In [1]: import numpy as np

In [2]: np.set_printoptions(precision=3, suppress=True, linewidth=140, floatmode="fixed")

In [3]: rd = lambda a: np.round(a, 3) + 0

In [4]: F = np.loadtxt("w.csv", delimiter=",")

In [5]: print(F)
[[ 0.000  0.000 10.000]
 [ 0.000  4.000  6.000]
 [ 0.000 14.000  0.000]
 [10.000  7.000  0.000]
 [ 3.000  5.000  0.000]
 [ 0.000  0.000  8.000]
 [11.000  0.000  0.000]
 [ 4.000 15.000  0.000]
 [ 0.000  0.000 13.000]
 [ 0.000  0.000 15.000]
 [16.000  0.000  0.000]
 [ 4.000 15.000  0.000]
 [ 3.000  0.000 14.000]
 [12.000  0.000  1.000]
 [ 0.000  0.000 10.000]
 [ 0.000  7.000  1.000]
 [ 0.000 13.000  0.000]
 [ 5.000  0.000  9.000]
 [ 0.000  0.000  8.000]
 [ 0.000  0.000 17.000]
 [ 0.000 11.000  0.000]
 [ 1.000 19.000  0.000]]

In [6]: # rows 7 and 11 are equal

In [7]: vec = np.array([2, 1, 0])

In [8]: target = F @ vec

In [9]: print(target)
[ 0.000  4.000 14.000 27.000 11.000  0.000 22.000 23.000  0.000  0.000 32.000 23.000  6.000 24.000  0.000  7.000 13.000 10.000  0.000
  0.000 11.000 21.000]

In [10]: print(rd(np.linalg.solve(F.T @ F, F.T @ target)))
[2.000 1.000 0.000]

In [11]: rng = np.random.default_rng(8850)

In [12]: target = target + 0.1 * rng.normal(size=22)

In [13]: print(rd(target))
[-0.107  3.998 13.843 27.091 11.114  0.014 21.930 22.835 -0.087  0.059 32.036 22.962  5.911 24.045  0.095  6.986 12.923 10.094 -0.096
  0.117 11.145 20.956]

In [14]: c, *_ = np.linalg.lstsq(F, target)

In [15]: print(rd(c))
[2.002 0.997 0.000]

In [16]: print(rd(F.T @ (target - F @ c)))
[0.000 0.000 0.000]

In [17]: out = np.c_[F[:, :1] @ np.array([[-1]]), np.array([-4, -9, 7, -8, 0, 6, 7, 6, 8, -5, -5, -7, -2, -2, 4, 7, 3, 1, -3, -4, -7, -7])]

In [18]: print(out)
[[  0.000  -4.000]
 [  0.000  -9.000]
 [  0.000   7.000]
 [-10.000  -8.000]
 [ -3.000   0.000]
 [  0.000   6.000]
 [-11.000   7.000]
 [ -4.000   6.000]
 [  0.000   8.000]
 [  0.000  -5.000]
 [-16.000  -5.000]
 [ -4.000  -7.000]
 [ -3.000  -2.000]
 [-12.000  -2.000]
 [  0.000   4.000]
 [  0.000   7.000]
 [  0.000   3.000]
 [ -5.000   1.000]
 [  0.000  -3.000]
 [  0.000  -4.000]
 [  0.000  -7.000]
 [ -1.000  -7.000]]

In [19]: print(np.linalg.matrix_rank(np.c_[F, out]))
4

In [20]: print(np.linalg.matrix_rank(out))
2

In [21]: G = out.T @ out

In [22]: print(np.diag(G))
[697.000 700.000]

In [23]: print((out @ out.T).shape)
(22, 22)

In [24]: hat = F @ np.linalg.solve(F.T @ F, F.T)

In [25]: print(np.linalg.matrix_rank(np.eye(22) - hat))
19

In [26]: print(np.trace(hat))
3.0

In [27]: cent = F[[10, 4]].astype(float)

In [28]: for _ in range(5):
    ...:     z = np.linalg.norm(F[:, None] - cent, axis=-1).argmin(axis=1)
    ...:     cent = np.array([F[z == j].mean(axis=0) for j in range(2)])
    ...: 

In [29]: print(z)
[1 1 1 0 1 1 0 1 1 1 0 1 1 0 1 1 1 1 1 1 1 1]

In [30]: print(np.bincount(z))
[ 4 18]

In [31]: print(np.abs(cent[1] - cent[0]).argmax())
0

In [32]: E = np.array([[3.0, 1.0, 1.0, 1.0],
    ...:     [1.0, 3.0, 1.0, 1.0],
    ...:     [1.0, 1.0, 3.0, 1.0],
    ...:     [1.0, 1.0, 1.0, 3.0]])

In [33]: print(E)
[[3.000 1.000 1.000 1.000]
 [1.000 3.000 1.000 1.000]
 [1.000 1.000 3.000 1.000]
 [1.000 1.000 1.000 3.000]]

In [34]: ev, V = np.linalg.eigh(E)

In [35]: vec = np.array([-2, -5, 4, -5])

In [36]: print(vec @ E @ vec)
204.0

In [37]: print(np.abs(E).sum(axis=1).max(), rd(np.abs(ev).max()))
6.0 6.0

In [38]: print(rd(V * np.sqrt(ev) @ V.T))
[[1.673 0.259 0.259 0.259]
 [0.259 1.673 0.259 0.259]
 [0.259 0.259 1.673 0.259]
 [0.259 0.259 0.259 1.673]]

In [39]: print((np.sign(V[:, -1].round(6)) == np.sign(V[0, -1].round(6))).astype(int))
[1 1 1 1]

In [40]: low = np.linalg.cholesky(E)

In [41]: print(rd(np.diag(low) ** 2))
[3.000 2.667 2.500 2.400]

In [42]: print(rd(low))
[[1.732 0.000 0.000 0.000]
 [0.577 1.633 0.000 0.000]
 [0.577 0.408 1.581 0.000]
 [0.577 0.408 0.316 1.549]]

In [43]: print(rd(np.prod(np.diag(low)) ** 2), rd(np.linalg.det(E)))
48.0 48.0

In [44]: print(rd(low @ low.T))
[[3.000 1.000 1.000 1.000]
 [1.000 3.000 1.000 1.000]
 [1.000 1.000 3.000 1.000]
 [1.000 1.000 1.000 3.000]]

In [45]: O, V = np.linalg.qr(E[:, :2])[0], np.linalg.qr(E[:, 2:])[0]

In [46]: sv = np.linalg.svd(O.T @ V, compute_uv=False)

In [47]: print(rd(np.linalg.norm(O @ O.T - V @ V.T, 2)))
1.0

In [48]: print(rd(np.degrees(np.arccos(sv.clip(0, 1)))))
[36.870 90.000]

In [49]: print(rd(sv))
[0.800 0.000]

In [50]: hat = np.triu(np.array([[2, -2, 1, 3], [0, -3, 2, 1], [-2, -1, 3, -3], [-2, -2, 1, -3]]), 1) + np.eye(4)

In [51]: out = hat @ E @ np.linalg.inv(hat)

In [52]: print(np.trace(out), np.trace(E))
12.0 12.0

In [53]: print(rd(np.poly(out)))
[  1.000 -12.000  48.000 -80.000  48.000]

In [54]: print(out)
[[  5.000   9.000 -18.000 -69.000]
 [  4.000  14.000 -24.000 -92.000]
 [ -2.000  -6.000  14.000  46.000]
 [  1.000   3.000  -6.000 -21.000]]

In [55]: T = np.stack([E, 3 * E, E[::-1]])

In [56]: print(np.linalg.matrix_rank(T.reshape(3, -1)))
2

In [57]: print(rd(np.linalg.det(T)))
[  48.000 3888.000   48.000]

In [58]: print((T @ E.T).shape)
(3, 4, 4)

In [59]: print(np.linalg.matrix_rank(T))
[4 4 4]

In [60]: arr = np.load("arr.npy")

In [61]: print(arr)
[[ 1  0  2  0]
 [-2 -3 -1 -3]
 [-1 -2  0 -2]
 [-2 -3 -1 -3]]

In [62]: z = rng.permutation(4)

In [63]: print(z)
[0 3 2 1]

In [64]: out = arr[z][:, z]

In [65]: print(np.diag(out))
[ 1 -3  0 -3]

In [66]: m1 = 0.7 ** np.abs(np.subtract.outer(np.arange(4), np.arange(4)))

In [67]: print(rd(m1))
[[1.000 0.700 0.490 0.343]
 [0.700 1.000 0.700 0.490]
 [0.490 0.700 1.000 0.700]
 [0.343 0.490 0.700 1.000]]

In [68]: # symmetric

In [69]: ev, V = np.linalg.eig(m1)

In [70]: print(rd(ev))
[2.725 0.754 0.318 0.203]

In [71]: print(rd(m1 @ V[:, 0] - ev[0] * V[:, 0]))
[0.000 0.000 0.000 0.000]

In [72]: K = np.load("mat.npy")

In [73]: print(K)
[[-2.000  0.000  0.000  0.000]
 [ 0.000 -1.000  4.000 -1.000]
 [ 0.000 -4.000  0.000  1.000]
 [ 0.000 -5.000 -4.000  0.000]]

In [74]: # 2 blocks once reordered

In [75]: print(rd(np.linalg.det(K[::-1])))
80.0

In [76]: print(np.kron(np.eye(2, dtype=int), K))
[[-2.000  0.000  0.000  0.000 -0.000  0.000  0.000  0.000]
 [ 0.000 -1.000  4.000 -1.000  0.000 -0.000  0.000 -0.000]
 [ 0.000 -4.000  0.000  1.000  0.000 -0.000  0.000  0.000]
 [ 0.000 -5.000 -4.000  0.000  0.000 -0.000 -0.000  0.000]
 [-0.000  0.000  0.000  0.000 -2.000  0.000  0.000  0.000]
 [ 0.000 -0.000  0.000 -0.000  0.000 -1.000  4.000 -1.000]
 [ 0.000 -0.000  0.000  0.000  0.000 -4.000  0.000  1.000]
 [ 0.000 -0.000 -0.000  0.000  0.000 -5.000 -4.000  0.000]]

In [77]: print(np.einsum("ii->", K))
-3.0

In [78]: print(rd(np.poly(K)))
[ 1.000  3.000 17.000 70.000 80.000]

In [79]: print(rd(np.sort(np.linalg.eigvals(K).real)))
[-2.247 -2.000  0.623  0.623]

In [80]: print((np.linalg.matrix_power((K != 0) + (K.T != 0) + np.eye(4), 4) > 0).astype(int))
[[1 0 0 0]
 [0 1 1 1]
 [0 1 1 1]
 [0 1 1 1]]

In [81]: print(np.flatnonzero(np.linalg.matrix_power((K != 0) + (K.T != 0) + np.eye(4), 4)[3]))
[1 2 3]

In [82]: out = np.array([[3, -3, -1], [-2, -1, 0], [-2, -3, 0]])

In [83]: W0 = out - out.T

In [84]: print(W0)
[[ 0 -1  1]
 [ 1  0  3]
 [-1 -3  0]]

In [85]: r = np.linalg.matrix_rank(W0)

In [86]: print(r)
2

In [87]: null = np.linalg.svd(W0)[2][r:].T

In [88]: print(rd(W0 @ null))
[[0.000]
 [0.000]
 [0.000]]

In [89]: print(np.linalg.matrix_rank(W0.T @ W0), np.linalg.matrix_rank(W0 @ W0.T))
2 2

In [90]: print(np.einsum("ii->", W0))
0

In [91]: print(rd(np.linalg.det(2 * W0)), rd(np.linalg.det(W0)))
0.0 0.0

In [92]: print(rd(np.linalg.eigvals(W0).sum().real))
0.0

In [93]: T = np.stack([W0, -2 * W0, W0[::-1]])

In [94]: print(np.einsum("bij,cij->bc", T, T))
[[ 22 -44  16]
 [-44  88 -32]
 [ 16 -32  22]]

In [95]: print((T @ W0.T).shape)
(3, 3, 3)

In [96]: print(T.sum(axis=0))
[[-1 -2 -1]
 [ 0  0  0]
 [ 1  2  1]]

In [97]: print(rd(np.linalg.norm(T, axis=(1, 2))))
[4.690 9.381 4.690]

In [98]: print(np.linalg.cond(W0) > 100)
True

In [99]: print(np.linalg.matrix_rank(W0, rtol=0.1))
2

In [100]: print(np.argsort(-np.linalg.norm(W0, axis=0).round(6), kind="stable")[:3])
[1 2 0]

In [101]: hat = np.triu(np.array([[-2, 2, 2], [2, -3, -2], [-3, 3, 1]]), 1) + np.eye(3)

In [102]: out = hat @ W0 @ np.linalg.inv(hat)

In [103]: print(rd(np.poly(out)))
[ 1.000  0.000 11.000  0.000]

In [104]: print(out)
[[ 0.000 -7.000 -7.000]
 [ 3.000  0.000 -3.000]
 [-1.000 -1.000  0.000]]

In [105]: print(rd(np.linalg.det(out)))
0.0

In [106]: print(np.trace(out), np.trace(W0))
0.0 0

In [107]: feats = np.load("case13.npy")

In [108]: print(feats)
[[-0.200 -0.500 10.000 -0.500]
 [ 1.000  0.500 -2.000  0.900]
 [ 0.600  0.200 12.000 -0.300]]

In [109]: left, sv, Vh = np.linalg.svd(feats)

In [110]: print(rd(sv))
[15.765  1.569  0.315]

In [111]: out = left[:, :1] @ np.diag(sv[:1]) @ Vh[:1]

In [112]: print(rd(out))
[[ 0.128 -0.146 10.004 -0.421]
 [-0.026  0.030 -2.028  0.085]
 [ 0.153 -0.175 11.992 -0.504]]

In [113]: print(rd(np.linalg.norm(feats - out) / np.linalg.norm(feats)))
0.101

In [114]: print(np.argsort(-np.linalg.norm(feats, axis=0).round(6), kind="stable")[:3])
[2 0 3]

In [115]: print(np.linalg.matrix_rank(feats, rtol=0.1))
1

In [116]: print(np.linalg.cond(feats) > 100)
False

In [117]: out = feats / np.linalg.norm(feats, axis=1, keepdims=True)

In [118]: G = out @ out.T

In [119]: print(rd(G[2]))
[ 0.995 -0.797  1.000]

In [120]: print(rd(np.degrees(np.arccos(np.clip(G[2, 0], -1, 1)))))
5.71

In [121]: print(np.argwhere(np.triu(np.abs(G) > 0.95, 1)))
[[0 2]]

In [122]: print(rd(np.linalg.norm(out, axis=1)))
[1.000 1.000 1.000]

In [123]: print(rd(np.linalg.norm(feats, 1)), rd(np.linalg.norm(feats, np.inf)))
24.0 13.1

In [124]: print(rd(np.linalg.norm(feats, 2)))
15.765

In [125]: print(rd(np.linalg.norm(feats[2] - feats[0])))
2.274

In [126]: print(np.linalg.norm(feats, axis=1).argmax())
2

In [127]: print(rd(np.linalg.norm(feats, axis=0)))
[ 1.183  0.735 15.748  1.072]

In [128]: r0, r1 = m1[3], m1[0]

In [129]: print(rd(r0 @ r1))
1.372

In [130]: pr = (r0 @ r1) / (r0 @ r0) * r0

In [131]: print((r1 - pr) @ r0)
0.0

In [132]: print(rd(r1 - pr))
[ 0.745  0.336 -0.030 -0.400]

In [133]: print(rd(np.linalg.norm(r0 + r1) ** 2 + np.linalg.norm(r0 - r1) ** 2))
7.391

In [134]: data = np.load("run18.npy")

In [135]: print(rd(data))
[[-1.986  4.464 -1.063]
 [ 0.369 -1.249 -4.827]
 [ 0.773 -1.375  4.745]
 [ 1.835 -4.009  2.357]
 [ 1.749 -3.778  2.769]
 [ 1.202 -3.069 -3.760]
 [ 1.662 -4.015 -2.473]
 [-1.625  3.454 -3.229]
 [-1.672  3.576 -3.068]
 [-1.952  4.538  0.769]
 [-1.970  4.561  0.565]
 [ 1.935 -4.513 -0.942]
 [-0.979  2.591  4.163]
 [ 1.992 -4.484  0.963]
 [ 1.930 -4.505 -0.988]
 [-2.005  4.573 -0.260]
 [-1.115  2.883  3.930]]

In [136]: # null space of dimension 1

In [137]: cent = data[[3, 16]].astype(float)

In [138]: for _ in range(7):
     ...:     z = np.linalg.norm(data[:, None] - cent, axis=-1).argmin(axis=1)
     ...:     cent = np.array([data[z == j].mean(axis=0) for j in range(2)])
     ...: 

In [139]: print(z)
[1 0 0 0 0 0 0 1 1 1 1 0 1 0 0 1 1]

In [140]: print(rd(cent[1] - cent[0]))
[-3.157  7.274  0.465]

In [141]: print(np.bincount(z))
[9 8]

In [142]: G = np.cov(data, rowvar=False)

In [143]: print(rd(np.corrcoef(data[:, 0], data[:, 2])[0, 1]))
0.032

In [144]: print(rd(G))
[[ 2.881 -6.590  0.159]
 [-6.590 15.130  0.347]
 [ 0.159  0.347  8.550]]

In [145]: print(rd(data.std(axis=0)))
[1.647 3.774 2.837]
